% python3 -q
>>> import numpy as np
>>> np.set_printoptions(suppress=True, linewidth=100)
>>> M = np.load("test9.npy")
>>> M
array([[-2.,  0., -3., -3.,  0., -3.,  0., -3.,  0., -3.,  0.,  0., -3.,  0.,  0.,  0.],
       [ 0., -2.,  0.,  0., -3.,  0.,  0.,  0.,  0.,  0.,  0.,  0.,  0., -3.,  0.,  0.],
       [-3.,  0., -2., -3.,  0., -3.,  0., -3.,  0., -3.,  0.,  0., -3.,  0.,  0.,  0.],
       [-3.,  0., -3., -2.,  0., -3.,  0., -3.,  0., -3.,  0.,  0., -3.,  0.,  0.,  0.],
       [ 0., -3.,  0.,  0., -2.,  0.,  0.,  0.,  0.,  0.,  0.,  0.,  0., -3.,  0.,  0.],
       [-3.,  0., -3., -3.,  0., -2.,  0., -3.,  0., -3.,  0.,  0., -3.,  0.,  0.,  0.],
       [ 0.,  0.,  0.,  0.,  0.,  0., -2.,  0., -3.,  0., -3., -3.,  0.,  0., -3., -3.],
       [-3.,  0., -3., -3.,  0., -3.,  0., -2.,  0., -3.,  0.,  0., -3.,  0.,  0.,  0.],
       [ 0.,  0.,  0.,  0.,  0.,  0., -3.,  0., -2.,  0., -3., -3.,  0.,  0., -3., -3.],
       [-3.,  0., -3., -3.,  0., -3.,  0., -3.,  0., -2.,  0.,  0., -3.,  0.,  0.,  0.],
       [ 0.,  0.,  0.,  0.,  0.,  0., -3.,  0., -3.,  0., -2., -3.,  0.,  0., -3., -3.],
       [ 0.,  0.,  0.,  0.,  0.,  0., -3.,  0., -3.,  0., -3., -2.,  0.,  0., -3., -3.],
       [-3.,  0., -3., -3.,  0., -3.,  0., -3.,  0., -3.,  0.,  0., -2.,  0.,  0.,  0.],
       [ 0., -3.,  0.,  0., -3.,  0.,  0.,  0.,  0.,  0.,  0.,  0.,  0., -2.,  0.,  0.],
       [ 0.,  0.,  0.,  0.,  0.,  0., -3.,  0., -3.,  0., -3., -3.,  0.,  0., -2., -3.],
       [ 0.,  0.,  0.,  0.,  0.,  0., -3.,  0., -3.,  0., -3., -3.,  0.,  0., -3., -2.]])
>>> ev, evecs = np.linalg.eigh(M)
>>> print(round(ev.sum(), 2), np.trace(M))
-32.0 -32.0
>>> np.unique(ev.round(6) + 0, return_counts=True)[1]
array([ 1,  1,  1, 13])
>>> ev.round(2)
array([-20., -17.,  -8.,   1.,   1.,   1.,   1.,   1.,   1.,   1.,   1.,   1.,   1.,   1.,   1.,
         1.])
